$ ipython --no-banner

In [1]: import numpy as np

In [2]: import numpy.linalg as la

In [3]: np.set_printoptions(suppress=True, linewidth=160)

In [4]: mat = np.array([[0.5, 0.5, 0.5, 0.5],
   ...:     [0.5, 0.5, -0.5, -0.5],
   ...:     [0.5, -0.5, 0.5, -0.5],
   ...:     [0.5, -0.5, -0.5, 0.5]])

In [5]: T = np.stack([mat, 3 * mat, mat[::-1]])

In [6]: T.sum(axis=0)
Out[6]: 
array([[ 2.5,  1.5,  1.5,  2.5],
       [ 2.5,  1.5, -1.5, -2.5],
       [ 2.5, -1.5,  1.5, -2.5],
       [ 2.5, -1.5, -1.5,  2.5]])

In [7]: (T @ mat.T).shape
Out[7]: (3, 4, 4)

In [8]: la.matrix_rank(T.reshape(3, -1))
Out[8]: np.int64(2)

In [9]: np.round(la.det(T), 4)
Out[9]: array([ -1., -81.,  -1.])

In [10]: x0 = np.array([1, 0, -2, -3])

In [11]: target = mat @ x0

In [12]: target
Out[12]: array([-2.,  3.,  1.,  0.])

In [13]: np.round(la.solve(mat, target), 4)
Out[13]: array([ 1., -0., -2., -3.])

In [14]: la.solve(mat, target[:-1])
ValueError: solve1: Input operand 1 has a mismatch in its core dimension 0, with gufunc signature (m,m),(m)->(m) (size 3 is different from 4)


In [15]: np.round(la.solve(mat.T, mat[0]), 4)
Out[15]: array([ 1., -0., -0.,  0.])

In [16]: np.round(la.norm(mat, axis=0), 4)
Out[16]: array([1., 1., 1., 1.])

In [17]: mat[:, 1] @ mat[:, 3]
Out[17]: np.float64(0.0)

In [18]: mat @ mat.T
Out[18]: 
array([[1., 0., 0., 0.],
       [0., 1., 0., 0.],
       [0., 0., 1., 0.],
       [0., 0., 0., 1.]])

In [19]: hat = np.triu(np.array([[1, 2, 1, -1], [2, -3, -2, -2], [3, -2, -2, 1], [-1, 1, 1, 2]]), 1) + np.eye(4)

In [20]: out = hat @ mat @ la.inv(hat)

In [21]: np.trace(out), np.trace(mat)
Out[21]: (np.float64(2.0), np.float64(2.0))

In [22]: la.matrix_rank(out)
Out[22]: np.int64(4)

In [23]: round(la.det(out), 4)
Out[23]: np.float64(-1.0)

In [24]: np.round(np.poly(out), 4) + 0
Out[24]: array([ 1., -2.,  0.,  2., -1.])

In [25]: feats = np.load("w.npy")

In [26]: feats
Out[26]: 
array([[  1,   4,  -2,  -6,   6],
       [ -2,   1,  -5,  -9,   3],
       [ -5,  -2,  -8, -12,   0],
       [  1,   4,  -2,  -6,   6],
       [ -9,  -6, -12, -16,  -4],
       [  9,  12,   6,   2,  14]])

In [27]: r = la.matrix_rank(feats)

In [28]: r
Out[28]: np.int64(2)

In [29]: null = la.svd(feats)[2][r:].T

In [30]: np.round(feats @ null, 4) + 0
Out[30]: 
array([[0., 0., 0.],
       [0., 0., 0.],
       [0., 0., 0.],
       [0., 0., 0.],
       [0., 0., 0.],
       [0., 0., 0.]])

In [31]: np.allclose(feats @ null, 0)
Out[31]: True

In [32]: null.shape
Out[32]: (5, 3)

In [33]: [int(la.matrix_rank(feats[:i])) for i in range(1, len(feats) + 1)]
Out[33]: [1, 2, 2, 2, 2, 2]

In [34]: [int(la.matrix_rank(feats[:, :j + 1])) for j in range(5)]
Out[34]: [1, 2, 2, 2, 2]
